$ ipython --no-banner

In [1]: import numpy as np

In [2]: np.set_printoptions(precision=4, suppress=True, linewidth=160, floatmode="fixed")

In [3]: def rd(a):
   ...:     return np.round(a, 4) + 0
   ...: 

In [4]: E = np.load("x.npy")

In [5]: print(rd(E))
[[ 2.2422 -1.1246 -0.3753  0.6863  0.1898 -1.4352]
 [-2.7320  0.0832 -0.1326 -0.3983  0.8680  0.7745]
 [-2.3487 -0.8745 -0.5476 -0.0205  1.5544 -0.0503]
 [ 2.3807  0.8361  0.5320  0.0379 -1.5325  0.0129]
 [-1.9923  1.3261  0.4833 -0.7210 -0.4478  1.5226]
 [ 1.9886 -1.3287 -0.4847  0.7214  0.4513 -1.5236]
 [-2.5865 -0.5179 -0.3990 -0.1740  1.3315  0.2816]
 [ 2.7217 -0.2423  0.0591  0.4510 -0.7286 -0.8922]
 [ 2.3249  0.9018  0.5586  0.0080 -1.5695  0.0772]
 [ 1.3186 -1.6603 -0.6786  0.7435  0.9649 -1.6001]
 [ 0.5870  1.7896  0.8569 -0.5295 -1.7304  1.2017]
 [-2.5180  0.7936  0.2064 -0.6110  0.1877  1.2565]
 [-1.1896 -1.6300 -0.8214  0.3936  1.8012 -0.9240]
 [ 0.3856  1.8203  0.8584 -0.5672 -1.6874  1.2774]
 [ 2.6606 -0.5003 -0.0630  0.5305 -0.4872 -1.0716]
 [-2.5159  0.7969  0.2080 -0.6119  0.1841  1.2584]
 [ 2.2358 -1.1307 -0.3785  0.6875  0.1973 -1.4381]
 [-0.9348  1.7669  0.7514 -0.7278 -1.1879  1.5808]
 [ 1.9643  1.2270  0.6851 -0.1515 -1.7233  0.4172]]

In [6]: print(rd(np.trace(np.linalg.pinv(E) @ E)))
2.0

In [7]: print(np.allclose(E[:-1].T @ np.linalg.lstsq(E[:-1].T, E[-1])[0], E[-1]))
True

In [8]: print(np.abs(np.diag(np.linalg.qr(E)[1])) > 1e-9)
[ True  True False False False False]

In [9]: print(rd(E @ np.linalg.pinv(E) @ E))
[[ 2.2422 -1.1246 -0.3753  0.6863  0.1898 -1.4352]
 [-2.7320  0.0832 -0.1326 -0.3983  0.8680  0.7745]
 [-2.3487 -0.8745 -0.5476 -0.0205  1.5544 -0.0503]
 [ 2.3807  0.8361  0.5320  0.0379 -1.5325  0.0129]
 [-1.9923  1.3261  0.4833 -0.7210 -0.4478  1.5226]
 [ 1.9886 -1.3287 -0.4847  0.7214  0.4513 -1.5236]
 [-2.5865 -0.5179 -0.3990 -0.1740  1.3315  0.2816]
 [ 2.7217 -0.2423  0.0591  0.4510 -0.7286 -0.8922]
 [ 2.3249  0.9018  0.5586  0.0080 -1.5695  0.0772]
 [ 1.3186 -1.6603 -0.6786  0.7435  0.9649 -1.6001]
 [ 0.5870  1.7896  0.8569 -0.5295 -1.7304  1.2017]
 [-2.5180  0.7936  0.2064 -0.6110  0.1877  1.2565]
 [-1.1896 -1.6300 -0.8214  0.3936  1.8012 -0.9240]
 [ 0.3856  1.8203  0.8584 -0.5672 -1.6874  1.2774]
 [ 2.6606 -0.5003 -0.0630  0.5305 -0.4872 -1.0716]
 [-2.5159  0.7969  0.2080 -0.6119  0.1841  1.2584]
 [ 2.2358 -1.1307 -0.3785  0.6875  0.1973 -1.4381]
 [-0.9348  1.7669  0.7514 -0.7278 -1.1879  1.5808]
 [ 1.9643  1.2270  0.6851 -0.1515 -1.7233  0.4172]]

In [10]: u = np.array([-2, 3])

In [11]: print(rd(np.correlate(E[14], E[12], "full")))
[-2.4584  5.2546  0.2041 -2.9862 -2.5447 -1.9763 -1.8598 -0.8113  1.0432  2.3263  1.2748]

In [12]: print(rd(np.polyval(u, E[14])))
[-2.3211  4.0007  3.1261  1.9389  3.9744  5.1432]

In [13]: r = np.linalg.matrix_rank(E)

In [14]: print(r)
2

In [15]: null = np.linalg.svd(E)[2][r:].T

In [16]: print([int(np.linalg.matrix_rank(E[:i])) for i in range(1, len(E) + 1)])
[1, 2, 2, 2, 2, 2, 2, 2, 2, 2, 2, 2, 2, 2, 2, 2, 2, 2, 2]

In [17]: print(np.allclose(E @ null, 0))
True

In [18]: print(null.shape)
(6, 4)

In [19]: print(np.linalg.matrix_rank(E.T @ E), np.linalg.matrix_rank(E @ E.T))
2 2

In [20]: print([int(np.linalg.matrix_rank(np.delete(E, i, axis=0))) for i in range(19)])
[2, 2, 2, 2, 2, 2, 2, 2, 2, 2, 2, 2, 2, 2, 2, 2, 2, 2, 2]

In [21]: K = np.load("run4.npy")

In [22]: print(K)
[[ 0.0000  4.0000  0.0000  0.0000  0.0000  0.0000]
 [ 4.0000 -2.0000  4.0000  0.0000  0.0000  0.0000]
 [ 0.0000  4.0000 -2.0000  4.0000  0.0000  0.0000]
 [ 0.0000  0.0000  4.0000 -1.0000  4.0000  0.0000]
 [ 0.0000  0.0000  0.0000  4.0000 -2.0000  4.0000]
 [ 0.0000  0.0000  0.0000  0.0000  4.0000  2.0000]]

In [23]: x = np.array([4, 4, 0, 2, 2, 4])

In [24]: rhs = K @ x

In [25]: print(rhs)
[16.0000  8.0000 24.0000  6.0000 20.0000 16.0000]

In [26]: print(rd(np.linalg.solve(K, 5 * rhs)))
[20.0000 20.0000  0.0000 10.0000 10.0000 20.0000]
